>>> import numpy as np
>>> import numpy.linalg as la
>>> np.set_printoptions(suppress=True, linewidth=160)
>>> Z = np.array([[0, 3, 1, -2], [1, -3, -3, 0]])
>>> X = np.repeat(Z, 13 // 2, axis=0)
>>> rng = np.random.default_rng(671816)
>>> X = X + 0.3 * rng.normal(size=X.shape)
>>> X.round(3)
array([[ 0.373,  2.729,  1.147, -1.882],
       [ 0.093,  3.155,  0.86 , -2.53 ],
       [-0.164,  3.2  ,  0.703, -2.054],
       [ 0.11 ,  2.959,  0.807, -1.864],
       [ 0.005,  3.441,  0.528, -1.333],
       [ 0.096,  2.928,  0.843, -2.463],
       [ 0.822, -3.162, -2.329, -0.122],
       [ 1.111, -2.618, -2.906, -0.099],
       [ 1.342, -2.95 , -2.907,  0.542],
       [ 1.238, -2.843, -2.884,  0.053],
       [ 1.379, -2.745, -3.266, -0.293],
       [ 1.092, -2.764, -3.635,  0.265]])
>>> Uu, sig, VT = la.svd(X, full_matrices=False)
>>> np.round(np.abs(VT[0]), 3)
array([0.161, 0.788, 0.537, 0.256])
>>> np.round(np.cumsum(sig ** 2) / np.sum(sig ** 2), 3)
array([0.837, 0.989, 0.998, 1.   ])
>>> round(np.sqrt((sig ** 2).sum()), 3), round(la.norm(X), 3)
(np.float64(14.1), np.float64(14.1))
>>> np.round(sig / sig[0], 3)
array([1.   , 0.427, 0.101, 0.05 ])
>>> T = np.stack([X, -2 * X, X[::-1]])
>>> np.round(la.norm(T, axis=(1, 2)), 3)
array([14.1, 28.2, 14.1])
>>> A2 = np.c_[X[:, :1] @ np.array([[1]]), np.array([0, 0, 1, 1, 2, 0, 1, 2, 1, 3, 3, 2])]
>>> A2.round(3)
array([[ 0.373,  0.   ],
       [ 0.093,  0.   ],
       [-0.164,  1.   ],
       [ 0.11 ,  1.   ],
       [ 0.005,  2.   ],
       [ 0.096,  0.   ],
       [ 0.822,  1.   ],
       [ 1.111,  2.   ],
       [ 1.342,  1.   ],
       [ 1.238,  3.   ],
       [ 1.379,  3.   ],
       [ 1.092,  2.   ]])
>>> la.matrix_rank(np.c_[X, A2])
np.int64(5)
>>> la.matrix_rank(A2)
np.int64(2)
>>> K = np.load("dump.npy")
>>> K
array([[-1.42, -0.65,  0.84, -1.02, -2.79,  0.73, -0.39],
       [-0.85, -2.67,  0.05, -0.69, -2.31, -0.25,  0.01],
       [ 2.22,  0.37, -2.24,  3.14,  0.59, -3.01, -0.73],
       [-0.5 , -2.03,  3.05,  3.97,  0.35, -2.33,  0.18],
       [-0.05, -4.94, -0.58,  1.32, -2.43, -2.52,  0.01],
       [-0.48, -6.05,  1.36, -0.86,  2.75, -0.15,  2.35],
       [-3.34, -1.16,  4.68,  0.64, -4.11,  0.66, -0.5 ]])
>>> Uu, sig, VT = la.svd(K)
>>> V = VT[:(sig > 1e-8).sum()]
>>> x0 = K[0] + 3 * K[1] + rng.integers(2) * np.eye(7)[1]
>>> x0.round(3)
array([-3.97, -7.66,  0.99, -3.09, -9.72, -0.02, -0.36])
>>> la.matrix_rank(np.vstack([K, x0]))
np.int64(5)
>>> np.allclose(V.T @ V @ x0, x0)
False
>>> A2 = K + rng.integers(-2, 3, (7, 4)) @ rng.integers(-2, 3, (4, 7))
>>> A2.round(3)
array([[-0.42, -1.65,  6.84, -5.02,  1.21,  3.73, -1.39],
       [-5.85, -0.67,  1.05,  4.31, -6.31, -2.25,  8.01],
       [ 9.22,  1.37, -5.24, -0.86,  6.59, -9.01, -0.73],
       [ 5.5 , -0.03,  2.05,  0.97,  4.35, -3.33,  1.18],
       [-1.05, -7.94,  6.42, -2.68, -0.43,  5.48, -5.99],
       [ 9.52, -7.05,  1.36, -9.86, 12.75, -2.15, -3.65],
       [-7.34, -0.16,  6.68,  3.64, -6.11, -1.34,  5.5 ]])
>>> np.round(la.svd(A2 - K, compute_uv=False), 3) + 0
array([25.645, 16.563,  8.199,  3.13 ,  0.   ,  0.   ,  0.   ])
>>> np.abs(A2 - K).sum(axis=1)
array([20., 27., 27., 18., 31., 38., 20.])
>>> T = np.stack([A2, -2 * A2, A2[::-1]])
>>> (T @ A2.T).shape
(3, 7, 7)
>>> w1 = np.array([[3, 4, 3, 2, 1, 2],
...     [2, 1, 3, 5, 5, 5],
...     [0, 2, 2, 3, 5, 1],
...     [3, 5, 3, 0, 5, 5],
...     [3, 3, 0, 4, 2, 4],
...     [0, 4, 2, 3, 1, 2],
...     [4, 2, 5, 5, 5, 5]])
>>> coef = np.array([3, -3, -1, -4, -4, -3])
>>> H = np.maximum(K @ w1 + coef, 0)
>>> (H > 0).astype(int)
array([[0, 0, 0, 0, 0, 0],
       [0, 0, 0, 0, 0, 0],
       [1, 1, 1, 0, 0, 1],
       [1, 1, 1, 0, 1, 1],
       [0, 0, 0, 0, 0, 0],
       [1, 0, 0, 0, 0, 0],
       [0, 0, 0, 0, 1, 0]])
>>> la.matrix_rank(H)
np.int64(4)
>>> np.round((H > 0).mean(axis=0), 3)
array([0.429, 0.286, 0.286, 0.   , 0.286, 0.286])
>>> Z = np.array([[0, 3, -3],
...     [2, 2, 2],
...     [0, 2, 0],
...     [-2, 3, 0],
...     [-2, -1, -2],
...     [-3, -3, 2]])
>>> np.round(H @ Z, 3)
array([[  0.  ,   0.  ,   0.  ],
       [  0.  ,   0.  ,   0.  ],
       [-16.84,  43.25, -25.65],
       [-36.59,  27.81, -38.  ],
       [  0.  ,   0.  ,   0.  ],
       [  0.  ,  13.59, -13.59],
       [ -6.8 ,  -3.4 ,  -6.8 ]])
>>> w1 @ Z
array([[ -4,  22,   1],
       [-33,   9,  -4],
       [-15,   9,  -4],
       [-15,   5,   1],
       [-18,  13,   1],
       [ -6,  14,  10],
       [-31,  21,  -8]])
